In [1]: import numpy as np

In [2]: from numpy import linalg as LA

In [3]: np.set_printoptions(precision=2, suppress=True, linewidth=160)

In [4]: mat = np.loadtxt("test5.csv", delimiter=",")

In [5]: print(mat)
[[ 2.03 -0.13 -1.14]
 [ 3.66  0.26 -1.58]
 [-4.29  1.19  3.34]
 [ 0.64 -0.43 -0.75]
 [ 3.83 -0.24 -2.16]
 [ 1.56 -1.34 -2.12]
 [ 0.7   0.61  0.26]
 [-1.04 -1.11 -0.59]
 [-0.1  -0.89 -0.85]
 [-2.08 -0.21  0.82]
 [-0.32 -1.12 -0.96]
 [ 4.65  0.51 -1.81]
 [-1.03 -1.97 -1.46]
 [-2.77  1.3   2.69]
 [-1.01  0.23  0.74]
 [ 1.43 -0.35 -1.06]
 [-0.35 -2.83 -2.66]
 [ 1.68  0.52 -0.32]
 [-5.49  1.75  4.5 ]
 [-3.72 -1.23  0.64]
 [ 1.98 -2.12 -3.11]
 [-4.38 -2.44 -0.25]
 [-7.38  1.11  4.8 ]
 [-3.4   0.74  2.44]]

In [6]: # rows and columns are dependent

In [7]: U, sigma, Vh = LA.svd(mat)

In [8]: V = Vh[:(sigma > 1e-8).sum()]

In [9]: rng = np.random.default_rng(7475)

In [10]: x = mat[10] + -1 * mat[9] + rng.integers(2) * np.eye(3)[2]

In [11]: print(x)
[ 1.76 -0.91 -0.79]

In [12]: print(np.allclose(V.T @ V @ x, x))
False

In [13]: print(LA.matrix_rank(np.vstack([mat, x])))
3

In [14]: arr = np.array([[7.42, 4.17, 31.78],
    ...:     [0.78, 0.66, 12.77],
    ...:     [-0.32, -0.37, 6.62],
    ...:     [-0.44, -0.68, 4.11],
    ...:     [-0.42, -0.73, 3.35],
    ...:     [-0.35, -0.75, 2.4],
    ...:     [-0.34, -0.74, 2.25],
    ...:     [-0.03, 0.33, -0.27],
    ...:     [-1.45, 2.6, -1.26],
    ...:     [-1.48, 2.63, -1.27],
    ...:     [-2.13, 3.25, -1.52],
    ...:     [-2.74, 3.77, -1.75],
    ...:     [-2.84, 3.85, -1.79],
    ...:     [-6.72, 6.42, -3.29],
    ...:     [-12.64, 9.42, -5.87],
    ...:     [-14.25, 10.14, -6.62],
    ...:     [-16.39, 11.05, -7.64],
    ...:     [-26.7, 14.94, -12.9],
    ...:     [-32.5, 16.89, -16.05]])

In [15]: Y = np.c_[arr[:, :1] @ np.array([[2]]), np.array([1, -1, -2, 0, 1, 2, 0, -2, -1, -1, 2, -1, -2, 0, -2, 0, 2, -1, -1])]

In [16]: print(Y)
[[ 14.84   1.  ]
 [  1.56  -1.  ]
 [ -0.64  -2.  ]
 [ -0.88   0.  ]
 [ -0.84   1.  ]
 [ -0.7    2.  ]
 [ -0.68   0.  ]
 [ -0.06  -2.  ]
 [ -2.9   -1.  ]
 [ -2.96  -1.  ]
 [ -4.26   2.  ]
 [ -5.48  -1.  ]
 [ -5.68  -2.  ]
 [-13.44   0.  ]
 [-25.28  -2.  ]
 [-28.5    0.  ]
 [-32.78   2.  ]
 [-53.4   -1.  ]
 [-65.    -1.  ]]

In [17]: print(np.round(LA.norm(Y - arr @ LA.lstsq(arr, Y)[0], axis=0), 2) + 0)
[0.   5.85]

In [18]: print(LA.matrix_rank(Y))
2

In [19]: print(LA.norm(LA.qr(arr)[0].T @ Y, axis=0) ** 2 / ((Y ** 2).sum(axis=0) + 1e-12))
[1.   0.05]

In [20]: print(LA.matrix_rank(np.c_[arr, Y]))
4
